In [1]: import numpy as np

In [2]: np.set_printoptions(suppress=True, linewidth=160)

In [3]: tidy = lambda a: np.round(a, 1) + 0

In [4]: data = np.loadtxt("block17.csv", delimiter=",")

In [5]: tidy(data)
Out[5]: 
array([[ 0.6, -0.5,  0.1,  0.1],
       [-0.5,  0.3, -0.1, -0.1],
       [ 0.1, -0.1,  0. ,  0. ],
       [ 0.1, -0.1,  0. ,  0. ]])

In [6]: # row 3 repeats row 2

In [7]: rk = np.linalg.matrix_rank(data)

In [8]: rk
Out[8]: np.int64(1)

In [9]: ns = np.linalg.svd(data)[2][rk:].T

In [10]: np.allclose(data @ ns, 0)
Out[10]: True

In [11]: [int(np.linalg.matrix_rank(data[:i])) for i in range(1, len(data) + 1)]
Out[11]: [1, 1, 1, 1]

In [12]: np.linalg.matrix_rank(data.T @ data), np.linalg.matrix_rank(data @ data.T)
Out[12]: (np.int64(1), np.int64(1))

In [13]: tidy(ns @ ns.T)
Out[13]: 
array([[ 0.4,  0.5, -0.1, -0.1],
       [ 0.5,  0.7,  0.1,  0.1],
       [-0.1,  0.1,  1. ,  0. ],
       [-0.1,  0.1,  0. ,  1. ]])

In [14]: mat = np.load("run0.npy")

In [15]: mat
Out[15]: 
array([[ 6.,  0.,  9.,  9.,  0.,  9.,  9.,  0.,  3.,  3.],
       [ 0., -3.,  0.,  0.,  0.,  0.,  0.,  0.,  0.,  0.],
       [ 9.,  0.,  6.,  9.,  0.,  9.,  9.,  0.,  3.,  3.],
       [ 9.,  0.,  9.,  6.,  0.,  9.,  9.,  0.,  3.,  3.],
       [ 0.,  0.,  0.,  0., -3.,  0.,  0.,  0.,  0.,  0.],
       [ 9.,  0.,  9.,  9.,  0.,  6.,  9.,  0.,  3.,  3.],
       [ 9.,  0.,  9.,  9.,  0.,  9.,  6.,  0.,  3.,  3.],
       [ 0.,  0.,  0.,  0.,  0.,  0.,  0., -3.,  0.,  0.],
       [ 3.,  0.,  3.,  3.,  0.,  3.,  3.,  0., -2.,  1.],
       [ 3.,  0.,  3.,  3.,  0.,  3.,  3.,  0.,  1., -2.]])

In [16]: # 4 blocks once reordered

In [17]: round(np.log10(np.linalg.cond(mat)))
Out[17]: 1

In [18]: [round(float(x), 1) for x in np.linalg.svd(mat, compute_uv=False)[:3]]
Out[18]: [44.0, 3.0, 3.0]

In [19]: np.argsort(-np.linalg.norm(mat, axis=0).round(6), kind="stable")[:3]
Out[19]: array([0, 2, 3])

In [20]: tidy(np.abs(np.linalg.svd(mat)[2][-1]))
Out[20]: array([0. , 0. , 0.1, 0.6, 0. , 0.7, 0.2, 0. , 0.3, 0.2])

In [21]: tidy(np.linalg.norm(mat, 2) / np.linalg.norm(mat))
Out[21]: np.float64(1.0)

In [22]: np.linalg.matrix_rank(mat, rtol=0.1)
Out[22]: np.int64(1)

In [23]: A2 = mat / np.sqrt((mat ** 2).mean(axis=1, keepdims=True))

In [24]: np.linalg.matrix_rank(A2) == np.linalg.matrix_rank(mat)
Out[24]: np.True_

In [25]: tidy(mat - mat.mean(axis=1, keepdims=True))
Out[25]: 
array([[ 1.2, -4.8,  4.2,  4.2, -4.8,  4.2,  4.2, -4.8, -1.8, -1.8],
       [ 0.3, -2.7,  0.3,  0.3,  0.3,  0.3,  0.3,  0.3,  0.3,  0.3],
       [ 4.2, -4.8,  1.2,  4.2, -4.8,  4.2,  4.2, -4.8, -1.8, -1.8],
       [ 4.2, -4.8,  4.2,  1.2, -4.8,  4.2,  4.2, -4.8, -1.8, -1.8],
       [ 0.3,  0.3,  0.3,  0.3, -2.7,  0.3,  0.3,  0.3,  0.3,  0.3],
       [ 4.2, -4.8,  4.2,  4.2, -4.8,  1.2,  4.2, -4.8, -1.8, -1.8],
       [ 4.2, -4.8,  4.2,  4.2, -4.8,  4.2,  1.2, -4.8, -1.8, -1.8],
       [ 0.3,  0.3,  0.3,  0.3,  0.3,  0.3,  0.3, -2.7,  0.3,  0.3],
       [ 1.6, -1.4,  1.6,  1.6, -1.4,  1.6,  1.6, -1.4, -3.4, -0.4],
       [ 1.6, -1.4,  1.6,  1.6, -1.4,  1.6,  1.6, -1.4, -0.4, -3.4]])

In [26]: x = np.array([0, -2, 2, 2, -1, 2, -1, -1, -2, 2])

In [27]: y = mat @ x

In [28]: beta, lr = np.zeros(10), 1 / np.linalg.norm(mat, 2) ** 2

In [29]: for i in range(10):
    ...:     beta -= lr * mat.T @ (mat @ beta - y)
    ...:     if i % 2 == 0: print(i, round(np.linalg.norm(mat @ beta - y), 1))
    ...: 
0 14.1
2 13.9
4 13.8
6 13.7
8 13.6

In [30]: tidy(beta)
Out[30]: array([ 0.9, -0.1,  1. ,  1. ,  0. ,  1. ,  0.9,  0. ,  0.2,  0.4])

In [31]: tidy(np.linalg.cond(mat))
Out[31]: np.float64(14.7)

In [32]: rng = np.random.default_rng(15)

In [33]: A2 = mat + rng.integers(-2, 3, (10, 1)) @ rng.integers(-2, 3, (1, 10))

In [34]: A2
Out[34]: 
array([[10., -4., 13., 11.,  0.,  7., 11.,  0.,  1.,  7.],
       [ 2., -5.,  2.,  1.,  0., -1.,  1.,  0., -1.,  2.],
       [11., -2.,  8., 10.,  0.,  8., 10.,  0.,  2.,  5.],
       [13., -4., 13.,  8.,  0.,  7., 11.,  0.,  1.,  7.],
       [-2.,  2., -2., -1., -3.,  1., -1.,  0.,  1., -2.],
       [ 7.,  2.,  7.,  8.,  0.,  7.,  8.,  0.,  4.,  1.],
       [ 7.,  2.,  7.,  8.,  0., 10.,  5.,  0.,  4.,  1.],
       [-4.,  4., -4., -2.,  0.,  2., -2., -3.,  2., -4.],
       [ 3.,  0.,  3.,  3.,  0.,  3.,  3.,  0., -2.,  1.],
       [ 3.,  0.,  3.,  3.,  0.,  3.,  3.,  0.,  1., -2.]])

In [35]: np.abs(A2 - mat).sum(axis=1)
Out[35]: array([24., 12., 12., 24., 12., 12., 12., 24.,  0.,  0.])

In [36]: tidy(np.linalg.svd(A2 - mat, compute_uv=False))
Out[36]: array([18.4,  0. ,  0. ,  0. ,  0. ,  0. ,  0. ,  0. ,  0. ,  0. ])

In [37]: tidy(np.linalg.norm(A2[3], 1)), tidy(np.linalg.norm(A2[3], np.inf))
Out[37]: (np.float64(64.0), np.float64(13.0))

In [38]: np.linalg.norm(A2, axis=2)
AxisError: axis 2 is out of bounds for array of dimension 2


In [39]: tidy(np.linalg.norm(A2[3] - A2[8]))
Out[39]: np.float64(19.1)

In [40]: tidy(np.linalg.norm(A2, 1)), tidy(np.linalg.norm(A2, np.inf))
Out[40]: (np.float64(62.0), np.float64(64.0))

In [41]: tidy(np.linalg.norm(A2, axis=1))
Out[41]: array([25. ,  6.4, 22. , 25.3,  5.4, 17.2, 17.5,  9.4,  7.1,  7.1])

In [42]: r0 = np.array([7, 9, 2, 7, 1, 5, 3, 4, 6, 4, 3, 4])

In [43]: X = r0[np.abs(np.subtract.outer(np.arange(12), np.arange(12)))]

In [44]: X
Out[44]: 
array([[7, 9, 2, 7, 1, 5, 3, 4, 6, 4, 3, 4],
       [9, 7, 9, 2, 7, 1, 5, 3, 4, 6, 4, 3],
       [2, 9, 7, 9, 2, 7, 1, 5, 3, 4, 6, 4],
       [7, 2, 9, 7, 9, 2, 7, 1, 5, 3, 4, 6],
       [1, 7, 2, 9, 7, 9, 2, 7, 1, 5, 3, 4],
       [5, 1, 7, 2, 9, 7, 9, 2, 7, 1, 5, 3],
       [3, 5, 1, 7, 2, 9, 7, 9, 2, 7, 1, 5],
       [4, 3, 5, 1, 7, 2, 9, 7, 9, 2, 7, 1],
       [6, 4, 3, 5, 1, 7, 2, 9, 7, 9, 2, 7],
       [4, 6, 4, 3, 5, 1, 7, 2, 9, 7, 9, 2],
       [3, 4, 6, 4, 3, 5, 1, 7, 2, 9, 7, 9],
       [4, 3, 4, 6, 4, 3, 5, 1, 7, 2, 9, 7]])

In [45]: # equal to its transpose

In [46]: tidy(np.linalg.norm(X, 2))
Out[46]: np.float64(58.6)

In [47]: np.linalg.norm(X, axis=1).argmax()
Out[47]: np.int64(3)

In [48]: tidy(np.linalg.norm(X[6] - X[8]))
Out[48]: np.float64(9.1)

In [49]: tidy(np.linalg.norm(X) ** 2 / np.linalg.norm(X, 2) ** 2)
Out[49]: np.float64(1.3)

In [50]: tidy(np.linalg.norm(X, "nuc"))
Out[50]: np.float64(145.0)

In [51]: evals, vecs = np.linalg.eigh(X)

In [52]: tidy(vecs @ np.diag(evals) @ vecs.T)
Out[52]: 
array([[7., 9., 2., 7., 1., 5., 3., 4., 6., 4., 3., 4.],
       [9., 7., 9., 2., 7., 1., 5., 3., 4., 6., 4., 3.],
       [2., 9., 7., 9., 2., 7., 1., 5., 3., 4., 6., 4.],
       [7., 2., 9., 7., 9., 2., 7., 1., 5., 3., 4., 6.],
       [1., 7., 2., 9., 7., 9., 2., 7., 1., 5., 3., 4.],
       [5., 1., 7., 2., 9., 7., 9., 2., 7., 1., 5., 3.],
       [3., 5., 1., 7., 2., 9., 7., 9., 2., 7., 1., 5.],
       [4., 3., 5., 1., 7., 2., 9., 7., 9., 2., 7., 1.],
       [6., 4., 3., 5., 1., 7., 2., 9., 7., 9., 2., 7.],
       [4., 6., 4., 3., 5., 1., 7., 2., 9., 7., 9., 2.],
       [3., 4., 6., 4., 3., 5., 1., 7., 2., 9., 7., 9.],
       [4., 3., 4., 6., 4., 3., 5., 1., 7., 2., 9., 7.]])

In [53]: tidy(np.linalg.svd(X, compute_uv=False))
Out[53]: array([58.6, 20.5, 11.5, 11.1,  9.9,  9.2,  7.8,  5.3,  4. ,  3.9,  3. ,  0.2])

In [54]: tidy(vecs.T @ X @ vecs)
Out[54]: 
array([[-20.5,   0. ,   0. ,   0. ,   0. ,   0. ,   0. ,   0. ,   0. ,   0. ,   0. ,   0. ],
       [  0. ,  -9.9,   0. ,   0. ,   0. ,   0. ,   0. ,   0. ,   0. ,   0. ,   0. ,   0. ],
       [  0. ,   0. ,  -0.2,   0. ,   0. ,   0. ,   0. ,   0. ,   0. ,   0. ,   0. ,   0. ],
       [  0. ,   0. ,   0. ,   3. ,   0. ,   0. ,   0. ,   0. ,   0. ,   0. ,   0. ,   0. ],
       [  0. ,   0. ,   0. ,   0. ,   3.9,   0. ,   0. ,   0. ,   0. ,   0. ,   0. ,   0. ],
       [  0. ,   0. ,   0. ,   0. ,   0. ,   4. ,   0. ,   0. ,   0. ,   0. ,   0. ,   0. ],
       [  0. ,   0. ,   0. ,   0. ,   0. ,   0. ,   5.3,   0. ,   0. ,   0. ,   0. ,   0. ],
       [  0. ,   0. ,   0. ,   0. ,   0. ,   0. ,   0. ,   7.8,   0. ,   0. ,   0. ,   0. ],
       [  0. ,   0. ,   0. ,   0. ,   0. ,   0. ,   0. ,   0. ,   9.2,   0. ,   0. ,   0. ],
       [  0. ,   0. ,   0. ,   0. ,   0. ,   0. ,   0. ,   0. ,   0. ,  11.1,   0. ,   0. ],
       [  0. ,   0. ,   0. ,   0. ,   0. ,   0. ,   0. ,   0. ,   0. ,   0. ,  11.5,   0. ],
       [  0. ,   0. ,   0. ,   0. ,   0. ,   0. ,   0. ,   0. ,   0. ,   0. ,   0. ,  58.6]])

In [55]: tidy(vecs.T @ vecs)
Out[55]: 
array([[1., 0., 0., 0., 0., 0., 0., 0., 0., 0., 0., 0.],
       [0., 1., 0., 0., 0., 0., 0., 0., 0., 0., 0., 0.],
       [0., 0., 1., 0., 0., 0., 0., 0., 0., 0., 0., 0.],
       [0., 0., 0., 1., 0., 0., 0., 0., 0., 0., 0., 0.],
       [0., 0., 0., 0., 1., 0., 0., 0., 0., 0., 0., 0.],
       [0., 0., 0., 0., 0., 1., 0., 0., 0., 0., 0., 0.],
       [0., 0., 0., 0., 0., 0., 1., 0., 0., 0., 0., 0.],
       [0., 0., 0., 0., 0., 0., 0., 1., 0., 0., 0., 0.],
       [0., 0., 0., 0., 0., 0., 0., 0., 1., 0., 0., 0.],
       [0., 0., 0., 0., 0., 0., 0., 0., 0., 1., 0., 0.],
       [0., 0., 0., 0., 0., 0., 0., 0., 0., 0., 1., 0.],
       [0., 0., 0., 0., 0., 0., 0., 0., 0., 0., 0., 1.]])

In [56]: tidy(np.linalg.eigvalsh(X + -2 * np.eye(12)))
Out[56]: array([-22.5, -11.9,  -2.2,   1. ,   1.9,   2. ,   3.3,   5.8,   7.2,   9.1,   9.5,  56.6])

In [57]: (evals > 1e-8).sum(), (evals < -1e-8).sum()
Out[57]: (np.int64(9), np.int64(3))

In [58]: np.unique(evals.round(6) + 0, return_counts=True)[1]
Out[58]: array([1, 1, 1, 1, 1, 1, 1, 1, 1, 1, 1, 1])

In [59]: tidy(np.linalg.eigvalsh(X @ X))
Out[59]: array([   0. ,    9.3,   15.5,   15.8,   28.2,   61. ,   84.7,   97.4,  123.9,  132.2,  418.4, 3431.7])

In [60]: tidy(evals)
Out[60]: array([-20.5,  -9.9,  -0.2,   3. ,   3.9,   4. ,   5.3,   7.8,   9.2,  11.1,  11.5,  58.6])
